% python3 -q
>>> import numpy as np
>>> np.set_printoptions(suppress=True, linewidth=120)
>>> K = np.load("dump.npy")
>>> print(K)
[[ 2.3 -1.   2.  -1.8]
 [ 0.   1.7 -0.4 -0.9]
 [ 0.7  1.3 -1.1  0. ]
 [-0.9  1.4 -1.8  0.5]]
>>> np.kron(np.eye(2, dtype=int), K)
array([[ 2.3, -1. ,  2. , -1.8,  0. , -0. ,  0. , -0. ],
       [ 0. ,  1.7, -0.4, -0.9,  0. ,  0. , -0. , -0. ],
       [ 0.7,  1.3, -1.1,  0. ,  0. ,  0. , -0. ,  0. ],
       [-0.9,  1.4, -1.8,  0.5, -0. ,  0. , -0. ,  0. ],
       [ 0. , -0. ,  0. , -0. ,  2.3, -1. ,  2. , -1.8],
       [ 0. ,  0. , -0. , -0. ,  0. ,  1.7, -0.4, -0.9],
       [ 0. ,  0. , -0. ,  0. ,  0.7,  1.3, -1.1,  0. ],
       [-0. ,  0. , -0. ,  0. , -0.9,  1.4, -1.8,  0.5]])
>>> np.round(np.linalg.det(2 * K), 2), np.round(np.linalg.det(K), 2)
(np.float64(40.73), np.float64(2.55))
>>> np.round(np.poly(K), 2)
array([ 1.  , -3.4 , -0.28,  1.79,  2.55])
>>> np.round(np.linalg.det(K.T), 2)
np.float64(2.55)
>>> arr = np.load("case1.npy")
>>> arr
array([[0.02, 1.  , 0.  ],
       [1.  , 1.02, 1.  ],
       [0.  , 1.  , 0.02]])
>>> x = np.array([0, -1, -2])
>>> y = arr @ x
>>> y
array([-1.  , -3.02, -1.04])
>>> np.round(np.linalg.solve(arr, y), 2) + 0
array([ 0., -1., -2.])
>>> A = np.load("out3.npy")
>>> A
array([[-3.01, -2.03, -2.97],
       [-2.98, -2.05, -2.98],
       [-2.96, -2.01, -2.98],
       [-3.02, -2.01, -3.01],
       [-3.02, -1.98, -3.01],
       [-3.02, -2.02, -2.98],
       [-2.99, -1.98, -2.97],
       [ 2.02,  3.01, -1.97],
       [ 1.98,  2.99, -2.02],
       [ 1.99,  3.  , -1.99],
       [ 2.05,  3.  , -1.98],
       [ 2.02,  2.99, -1.96],
       [ 2.02,  3.02, -2.01],
       [ 2.02,  2.95, -1.99]])
>>> Ac = (A - A.mean(axis=0)) / A.std(axis=0)
>>> np.argwhere(np.abs(Ac) > 2)
array([], shape=(0, 2), dtype=int64)
>>> c = np.linalg.lstsq(np.delete(Ac, 2, axis=1), Ac[:, 2])[0]
>>> print(np.abs(c).argmax())
0
>>> x = np.array([-4, 4, 3])
>>> print(np.round(A @ (2 * x), 2))
[ -9.98 -10.44 -10.28  -9.98  -9.74  -9.88  -9.74  -3.9   -4.04  -3.86  -4.28  -4.    -4.06  -4.5 ]
>>> (A @ x).argmax()
np.int64(9)
>>> np.round((A * x).sum(axis=1), 2)
array([-4.99, -5.22, -5.14, -4.99, -4.87, -4.94, -4.87, -1.95, -2.02, -1.93, -2.14, -2.  , -2.03, -2.25])
>>> np.round(A @ np.ones(3), 2)
array([-8.01, -8.01, -7.95, -8.04, -8.01, -8.02, -7.94,  3.06,  2.95,  3.  ,  3.07,  3.05,  3.03,  2.98])
>>> x = np.array([-1, 3, 3, 4])
>>> y = K @ x
>>> print(y.round(2))
[-6.5  0.3 -0.1  1.7]
>>> np.round(np.linalg.solve(K, 5 * y), 2)
array([-5., 15., 15., 20.])
>>> np.round(np.linalg.solve(K.T, K[0]), 2) + 0
array([1., 0., 0., 0.])
>>> print(np.round(np.abs(np.linalg.svd(A)[2][-1]), 2))
[0.71 0.65 0.27]
>>> np.linalg.cond(A) > 100
np.True_
>>> print(round(np.log10(np.linalg.cond(A))))
2
>>> np.round(np.linalg.norm(A, 2) / np.linalg.norm(A), 2)
np.float64(0.82)
>>> [round(float(x), 2) for x in np.linalg.svd(A, compute_uv=False)[:3]]
[13.51, 9.49, 0.08]
>>> np.argsort(-np.linalg.norm(A, axis=0).round(6), kind="stable")[:3]
array([0, 1, 2])
>>> J = np.load("test19.npy")
>>> J
array([[ 5, -5,  3],
       [ 6,  8,  6],
       [ 5, -5,  3],
       [ 6, -8, -3]])
>>> # rows 0 and 2 are equal
>>> Q, evecs = np.linalg.qr(J[:, :2])[0], np.linalg.qr(J[:, 2:])[0]
>>> sv = np.linalg.svd(Q.T @ evecs, compute_uv=False)
>>> (sv > 0.9).sum()
np.int64(0)
>>> B = np.array([[0, 1, 3], [1, 0, 0]])
>>> C = np.kron(B, J)
>>> C.shape
(8, 9)
>>> C
array([[  0,   0,   0,   5,  -5,   3,  15, -15,   9],
       [  0,   0,   0,   6,   8,   6,  18,  24,  18],
       [  0,   0,   0,   5,  -5,   3,  15, -15,   9],
       [  0,   0,   0,   6,  -8,  -3,  18, -24,  -9],
       [  5,  -5,   3,   0,   0,   0,   0,   0,   0],
       [  6,   8,   6,   0,   0,   0,   0,   0,   0],
       [  5,  -5,   3,   0,   0,   0,   0,   0,   0],
       [  6,  -8,  -3,   0,   0,   0,   0,   0,   0]])
>>> m1 = np.loadtxt("m.csv", delimiter=",")
>>> m1
array([[0., 1., 1.],
       [1., 0., 0.],
       [1., 0., 0.]])
>>> # symmetric, so the eigenvalues are real
>>> proj = A @ np.linalg.solve(A.T @ A, A.T)
>>> np.round(np.diag(proj), 2)
array([0.14, 0.4 , 0.26, 0.16, 0.28, 0.16, 0.2 , 0.16, 0.17, 0.22, 0.21, 0.14, 0.15, 0.34])
>>> print(np.round(proj @ A[:, 2], 2))
[-2.97 -2.98 -2.98 -3.01 -3.01 -2.98 -2.97 -1.97 -2.02 -1.99 -1.98 -1.96 -2.01 -1.99]
>>> np.round(np.linalg.eigvalsh(proj), 2) + 0
array([0., 0., 0., 0., 0., 0., 0., 0., 0., 0., 0., 1., 1., 1.])
>>> u = np.array([1, 3])
>>> np.cross(m1[2, :3], m1[1, :3])
array([0., 0., 0.])
>>> np.polyval(u, m1[2])
array([4., 3., 3.])
>>> mat = np.load("layer5.npy")
>>> mat
array([[-0.64,  1.12, -0.48],
       [-1.4 , -1.47,  3.19],
       [ 0.58,  0.21, -0.89],
       [-1.3 ,  1.05,  0.35]])
>>> np.allclose(mat[:-1].T @ np.linalg.lstsq(mat[:-1].T, mat[-1])[0], mat[-1])
True
>>> print(np.abs(np.diag(np.linalg.qr(mat)[1])) > 1e-9)
[ True  True False]
>>> np.unique(mat.round(6), axis=0).shape
(4, 3)
>>> np.linalg.lstsq(mat[:-1].T, mat[-1])[2]
np.int32(2)
>>> Uu, sv, VT = np.linalg.svd(mat)
>>> print(sv.round(2) + 0)
[3.99 2.09 0.  ]
>>> np.argmax(sv[:-1] / (sv[1:] + 1e-6)) + 1
np.int64(2)
>>> B = Uu[:, :2] @ np.diag(sv[:2]) @ VT[:2]
>>> print(B.round(2))
[[-0.64  1.12 -0.48]
 [-1.4  -1.47  3.19]
 [ 0.58  0.21 -0.89]
 [-1.3   1.05  0.35]]
>>> print(round(float(np.linalg.norm(mat - B, 2)), 2), np.round(sv[2], 2))
0.0 0.0
>>> np.linalg.matrix_rank(B)
np.int64(2)
>>> vals, evecs = np.linalg.eigh(arr)
>>> np.abs(evecs[:, -1]).round(6).argmax()
np.int64(1)
>>> np.round(evecs.T @ arr @ evecs, 2) + 0
array([[-0.98,  0.  ,  0.  ],
       [ 0.  ,  0.02,  0.  ],
       [ 0.  ,  0.  ,  2.02]])
>>> np.round(evecs @ np.diag(vals) @ evecs.T, 2) + 0
array([[0.02, 1.  , 0.  ],
       [1.  , 1.02, 1.  ],
       [0.  , 1.  , 0.02]])
>>> print(np.round(np.linalg.eigvalsh(arr @ arr), 2) + 0)
[0.   0.96 4.08]
>>> print(vals.round(2))
[-0.98  0.02  2.02]
>>> rank = np.linalg.matrix_rank(mat)
>>> rank
np.int64(2)
>>> null = np.linalg.svd(mat)[2][rank:].T
>>> print([int(np.linalg.matrix_rank(mat[:, :j + 1])) for j in range(3)])
[1, 2, 2]
>>> np.round(mat @ null, 2) + 0
array([[0.],
       [0.],
       [0.],
       [0.]])
>>> print(np.linalg.matrix_rank(mat.T @ mat), np.linalg.matrix_rank(mat @ mat.T))
2 2
>>> print([int(np.linalg.matrix_rank(np.delete(mat, i, axis=0))) for i in range(4)])
[2, 2, 2, 2]
>>> print(null.shape)
(3, 1)
>>> np.round(null @ null.T, 2)
array([[0.38, 0.36, 0.33],
       [0.36, 0.34, 0.31],
       [0.33, 0.31, 0.29]])
>>> X = np.load("block4.npy")
>>> print(X)
[[ -8   9   6]
 [  1   3  -1]
 [ -6   8 -10]
 [-14  15 -10]
 [-18  22 -15]
 [-15  29  -8]
 [-24  30  -2]
 [-25  38  -1]
 [-33  36   4]
 [-41  43   9]
 [-34  50  15]
 [-39  59  22]
 [-36  55  25]
 [-45  46  34]
 [-38  48  36]
 [-41  56  41]
 [-49  63  38]
 [-52  63  36]
 [-44  68  32]
 [-38  67  40]
 [-38  74  43]]
>>> t = np.radians(15)
>>> R = np.eye(3)
>>> R[1, 1] = R[2, 2] = np.cos(t)
>>> R[1, 2], R[2, 1] = -np.sin(t), np.sin(t)
>>> R.round(2)
array([[ 1.  ,  0.  ,  0.  ],
       [ 0.  ,  0.97, -0.26],
       [ 0.  ,  0.26,  0.97]])
>>> B = X @ R.T
>>> print(np.allclose(np.linalg.norm(X, axis=1), np.linalg.norm(B, axis=1)))
True
>>> np.round(np.abs(B - X).max(axis=0), 2)
array([ 0.  , 13.65, 17.69])
>>> np.allclose(X @ X.T, B @ B.T)
True
>>> rng = np.random.default_rng(876)
>>> z = rng.permutation(3)
>>> z
array([1, 2, 0])
>>> B = R[z][:, z]
>>> np.allclose(B, R)
False
>>> np.round(np.diag(B), 2)
array([0.97, 0.97, 1.  ])
>>> np.round(np.sort(np.abs(np.linalg.eigvals(B))), 2)
array([1., 1., 1.])
>>> B.round(2)
array([[ 0.97, -0.26,  0.  ],
       [ 0.26,  0.97,  0.  ],
       [ 0.  ,  0.  ,  1.  ]])
>>> z = X[:, 1] > np.median(X[:, 1])
>>> u = X[z].mean(axis=0) - X[~z].mean(axis=0)
>>> np.argsort(-np.abs(u).round(6), kind="stable")
array([1, 2, 0])
>>> feats = np.diag(10 * np.array([3, 2, 0, 2])) + np.array([[1, 1, 2, 2], [1, 0, 2, 2], [0, 1, 2, 2], [0, 0, 1, 1]])
>>> print(feats)
[[31  1  2  2]
 [ 1 20  2  2]
 [ 0  1  2  2]
 [ 0  0  1 21]]
>>> u = np.array([-3, 2, -1, -1])
>>> B = feats + np.outer(u, np.eye(4)[2])
>>> np.linalg.matrix_rank(B - feats)
np.int64(1)
>>> Uu, sv, VT = np.linalg.svd(feats)
>>> sv.round(2)
array([31.32, 21.65, 19.43,  1.79])
>>> B = Uu[:, :3] @ np.diag(sv[:3]) @ VT[:3]
>>> np.linalg.matrix_rank(feats, rtol=0.05)
np.int64(4)
>>> round(np.linalg.norm(feats - B) / np.linalg.norm(feats), 2)
np.float64(0.04)
>>> round(np.abs(feats - B).max(), 2)
np.float64(1.76)
>>> B.round(2)
array([[31.  ,  1.  ,  2.  ,  2.  ],
       [ 0.99, 19.99,  2.1 ,  1.99],
       [ 0.1 ,  1.17,  0.24,  2.1 ],
       [-0.01, -0.02,  1.17, 20.99]])
>>> print(round(float(np.linalg.norm(feats - B, 2)), 2), np.round(sv[3], 2))
1.79 1.79
>>> np.linalg.matrix_rank(B)
np.int64(3)
